$ python3 -q
>>> import numpy as np
>>> np.set_printoptions(precision=2, suppress=True, linewidth=200)
>>> F = np.diag(5 * np.array([-3, 1, -1, -1, -2])) + np.array([[-2, -2, -3, 2, 1],
...     [-3, -1, 3, -3, 1],
...     [1, -3, 2, -3, -3],
...     [-3, 0, 2, -2, 3],
...     [-3, -2, -1, 1, 3]])
>>> F
array([[-17,  -2,  -3,   2,   1],
       [ -3,   4,   3,  -3,   1],
       [  1,  -3,  -3,  -3,  -3],
       [ -3,   0,   2,  -7,   3],
       [ -3,  -2,  -1,   1,  -7]])
>>> proj = np.triu(np.array([[5, -5, 5, 5, 3],
...     [-1, 2, -3, 3, -1],
...     [4, 0, 5, -1, -1],
...     [-3, -2, 1, 3, -4],
...     [-4, 4, 0, 4, -2]]), 1) + np.eye(5)
>>> out = proj @ F @ np.linalg.inv(proj)
>>> np.linalg.matrix_rank(out)
np.int64(5)
>>> proj @ F - F @ proj
array([[  -4., -126.,   56.,   56.,   28.],
       [  -9.,   -4.,   43.,   -7.,   29.],
       [   6.,    7.,  -15.,    7.,  -17.],
       [  12.,   -7.,   19.,   13.,   11.],
       [   0.,  -15.,    9.,   20.,   10.]])
>>> round(np.linalg.det(out), 2)
np.float64(10192.0)
>>> out = np.array([[-3, -1], [0, 2], [-2, -1], [-3, -2], [1, 3]])
>>> np.einsum("ik,kj->ji", F, out)
array([[ 52,  13,   9,  29,   1],
       [ 15,  17,  -7,  24, -23]])
>>> np.linalg.matrix_rank(np.vstack([F, out.T]))
np.int64(5)
>>> np.einsum("ij,ij->i", F, F)
array([307,  44,  37,  71,  64])
>>> out.T @ F.T
array([[ 52,  13,   9,  29,   1],
       [ 15,  17,  -7,  24, -23]])
>>> out @ F
Traceback (most recent call last):
  File "<python-input-14>", line 1, in <module>
    out @ F
    ~~~~^~~
ValueError: matmul: Input operand 1 has a mismatch in its core dimension 0, with gufunc signature (n?,k),(k,m?)->(n?,m?) (size 5 is different from 2)
>>> rng = np.random.default_rng(712292)
>>> out = F + rng.integers(-2, 3, (5, 4)) @ rng.integers(-2, 3, (4, 5))
>>> out
array([[-17, -14,   4,   5,  -2],
       [ -5,  -2,   6,  -2,  -1],
       [  5,  -9,   2,  -2,  -5],
       [ -2,   0,   2,  -7,   3],
       [  2,   0,   0,   0,  -7]])
>>> np.abs(out - F).sum(axis=1)
array([25, 14, 18,  1,  9])
>>> out - F
array([[  0, -12,   7,   3,  -3],
       [ -2,  -6,   3,   1,  -2],
       [  4,  -6,   5,   1,  -2],
       [  1,   0,   0,   0,   0],
       [  5,   2,   1,  -1,   0]])
>>> np.round(np.linalg.svd(out - F, compute_uv=False), 2) + 0
array([18.08,  7.16,  0.9 ,  0.32,  0.  ])
>>> np.linalg.matrix_rank(out - F, tol=1e-8)
np.int64(4)
>>> K = np.load("out17.npy")
>>> K
array([[1, 0, 0, 0],
       [0, 1, 0, 0],
       [0, 0, 1, 0],
       [0, 0, 0, 3]])
>>> (np.linalg.matrix_power((K != 0) + (K.T != 0) + np.eye(4), 4) > 0).astype(int)
array([[1, 0, 0, 0],
       [0, 1, 0, 0],
       [0, 0, 1, 0],
       [0, 0, 0, 1]])
>>> W0 = np.load("x.npy")
>>> W0
array([[-3, -2, -1,  0,  1],
       [ 2,  3,  4,  5,  6],
       [ 7,  8,  9, 10, 11],
       [12, 13, 14, 15, 16]])
>>> out = np.linalg.inv(F)
>>> round(float(np.linalg.slogdet(F)[0]), 2)
1.0
>>> (np.abs(out) > 1e-9).astype(int)
array([[1, 1, 1, 1, 1],
       [1, 1, 1, 1, 1],
       [1, 1, 1, 1, 1],
       [1, 1, 1, 1, 1],
       [1, 1, 1, 1, 1]])
>>> np.linalg.det(F) * out
array([[ -468.,  -195.,   238.,  -192.,  -279.],
       [  208.,  3484.,  2072., -2528., -1444.],
       [ -728., -2002., -3724.,  2576.,  2310.],
       [  104.,  -806., -1316.,  -480.,   258.],
       [  260.,  -741.,  -350.,   368., -1217.]])
>>> np.round(np.linalg.inv(out), 2) + 0
array([[-17.,  -2.,  -3.,   2.,   1.],
       [ -3.,   4.,   3.,  -3.,   1.],
       [  1.,  -3.,  -3.,  -3.,  -3.],
       [ -3.,   0.,   2.,  -7.,   3.],
       [ -3.,  -2.,  -1.,   1.,  -7.]])
>>> np.round(np.linalg.cond(F), 2)
np.float64(12.97)
>>> np.allclose(out, F.T)
False
